% ipython --no-banner

In [1]: import numpy as np

In [2]: np.set_printoptions(precision=2, suppress=True, linewidth=100, floatmode="fixed")

In [3]: q, _ = np.linalg.qr(np.array([[0.7, -0.1, -1.3, 0.5, -0.9],
   ...:     [1.5, 0.2, -0.1, 1.4, -1.0],
   ...:     [1.4, 0.6, -1.2, -0.6, -0.2],
   ...:     [0.7, 1.5, 0.7, -0.1, 1.0],
   ...:     [-1.9, -1.0, 1.1, 0.2, 0.4],
   ...:     [0.5, -0.6, 0.0, -1.1, 0.7],
   ...:     [-2.2, -0.7, -0.7, -0.3, -1.9],
   ...:     [0.8, 1.1, 0.9, 1.2, -1.7],
   ...:     [1.4, 0.4, 0.8, -0.3, -1.4],
   ...:     [1.0, 0.4, 1.0, 0.9, 0.1]]))

In [4]: M = q @ q.T

In [5]: print(M)
[[ 0.36  0.28  0.17 -0.23 -0.20 -0.09  0.06 -0.02 -0.13 -0.05]
 [ 0.28  0.48 -0.03 -0.24 -0.05 -0.10 -0.17  0.16  0.01  0.22]
 [ 0.17 -0.03  0.39  0.09 -0.40  0.08 -0.01 -0.07  0.08 -0.15]
 [-0.23 -0.24  0.09  0.61 -0.16 -0.18 -0.18  0.17 -0.07  0.02]
 [-0.20 -0.05 -0.40 -0.16  0.45  0.01  0.06 -0.04 -0.07  0.10]
 [-0.09 -0.10  0.08 -0.18  0.01  0.45 -0.17 -0.28  0.29 -0.02]
 [ 0.06 -0.17 -0.01 -0.18  0.06 -0.17  0.72  0.15  0.07 -0.28]
 [-0.02  0.16 -0.07  0.17 -0.04 -0.28  0.15  0.53  0.25  0.15]
 [-0.13  0.01  0.08 -0.07 -0.07  0.29  0.07  0.25  0.74  0.07]
 [-0.05  0.22 -0.15  0.02  0.10 -0.02 -0.28  0.15  0.07  0.26]]

In [6]: print(np.round(np.sort(np.abs(np.linalg.eigvals(M))), 2) + 0)
[0.00 0.00 0.00 0.00 0.00 1.00 1.00 1.00 1.00 1.00]

In [7]: print(M @ M)
[[ 0.36  0.28  0.17 -0.23 -0.20 -0.09  0.06 -0.02 -0.13 -0.05]
 [ 0.28  0.48 -0.03 -0.24 -0.05 -0.10 -0.17  0.16  0.01  0.22]
 [ 0.17 -0.03  0.39  0.09 -0.40  0.08 -0.01 -0.07  0.08 -0.15]
 [-0.23 -0.24  0.09  0.61 -0.16 -0.18 -0.18  0.17 -0.07  0.02]
 [-0.20 -0.05 -0.40 -0.16  0.45  0.01  0.06 -0.04 -0.07  0.10]
 [-0.09 -0.10  0.08 -0.18  0.01  0.45 -0.17 -0.28  0.29 -0.02]
 [ 0.06 -0.17 -0.01 -0.18  0.06 -0.17  0.72  0.15  0.07 -0.28]
 [-0.02  0.16 -0.07  0.17 -0.04 -0.28  0.15  0.53  0.25  0.15]
 [-0.13  0.01  0.08 -0.07 -0.07  0.29  0.07  0.25  0.74  0.07]
 [-0.05  0.22 -0.15  0.02  0.10 -0.02 -0.28  0.15  0.07  0.26]]

In [8]: print((M + M.T) / 2)
[[ 0.36  0.28  0.17 -0.23 -0.20 -0.09  0.06 -0.02 -0.13 -0.05]
 [ 0.28  0.48 -0.03 -0.24 -0.05 -0.10 -0.17  0.16  0.01  0.22]
 [ 0.17 -0.03  0.39  0.09 -0.40  0.08 -0.01 -0.07  0.08 -0.15]
 [-0.23 -0.24  0.09  0.61 -0.16 -0.18 -0.18  0.17 -0.07  0.02]
 [-0.20 -0.05 -0.40 -0.16  0.45  0.01  0.06 -0.04 -0.07  0.10]
 [-0.09 -0.10  0.08 -0.18  0.01  0.45 -0.17 -0.28  0.29 -0.02]
 [ 0.06 -0.17 -0.01 -0.18  0.06 -0.17  0.72  0.15  0.07 -0.28]
 [-0.02  0.16 -0.07  0.17 -0.04 -0.28  0.15  0.53  0.25  0.15]
 [-0.13  0.01  0.08 -0.07 -0.07  0.29  0.07  0.25  0.74  0.07]
 [-0.05  0.22 -0.15  0.02  0.10 -0.02 -0.28  0.15  0.07  0.26]]

In [9]: print(np.allclose(M, M.T))
True
